% python3 -q
>>> import numpy as np
>>> np.set_printoptions(suppress=True, linewidth=160)
>>> E = np.loadtxt("a.csv", delimiter=",")
>>> E
array([[ 1.,  0.,  0.,  0.,  0.,  0.,  0.,  0.,  0.],
       [-1.,  1.,  0.,  0.,  0.,  0.,  0.,  0.,  0.],
       [ 1., -2.,  1.,  0.,  0.,  0.,  0.,  0.,  0.],
       [ 1.,  1.,  3.,  1.,  0.,  0.,  0.,  0.,  0.],
       [ 1., -3.,  0., -3.,  1.,  0.,  0.,  0.,  0.],
       [ 0.,  3., -2.,  0.,  2.,  1.,  0.,  0.,  0.],
       [-1.,  1.,  2.,  2., -3., -2.,  1.,  0.,  0.],
       [-3.,  3., -3., -2., -1.,  1.,  0.,  1.,  0.],
       [-1.,  3., -3.,  3.,  2., -2.,  0.,  2.,  1.]])
>>> left, sv, Vt = np.linalg.svd(E)
>>> np.argmax(sv[:-1] / (sv[1:] + 1e-6)) + 1
np.int64(8)
>>> sv.round(3)
array([8.748, 6.506, 4.846, 3.352, 1.57 , 1.07 , 0.862, 0.276, 0.003])
>>> out = left[:, :8] @ np.diag(sv[:8]) @ Vt[:8]
>>> print(np.linalg.matrix_rank(E, rtol=0.05))
7
>>> np.linalg.matrix_rank(out)
np.int64(8)
>>> round(np.abs(E - out).max(), 3)
np.float64(0.002)
>>> out.round(3) + 0
array([[ 1.   ,  0.   ,  0.   ,  0.   ,  0.   ,  0.   ,  0.   ,  0.   , -0.001],
       [-1.   ,  1.   ,  0.   ,  0.   ,  0.   ,  0.   ,  0.   ,  0.   , -0.002],
       [ 1.   , -2.   ,  1.   ,  0.   ,  0.   ,  0.   ,  0.   ,  0.   , -0.001],
       [ 1.   ,  1.   ,  3.   ,  1.   ,  0.   ,  0.   ,  0.   ,  0.   ,  0.   ],
       [ 1.   , -3.   ,  0.   , -3.   ,  1.   ,  0.   ,  0.   ,  0.   ,  0.   ],
       [ 0.   ,  3.   , -2.   ,  0.   ,  2.   ,  1.   ,  0.   ,  0.   ,  0.   ],
       [-1.   ,  1.   ,  2.   ,  2.   , -3.   , -2.   ,  1.   ,  0.   ,  0.   ],
       [-3.   ,  3.   , -3.   , -2.   , -1.   ,  1.   ,  0.   ,  1.   ,  0.   ],
       [-1.   ,  3.   , -3.   ,  3.   ,  2.   , -2.   ,  0.   ,  2.   ,  1.   ]])
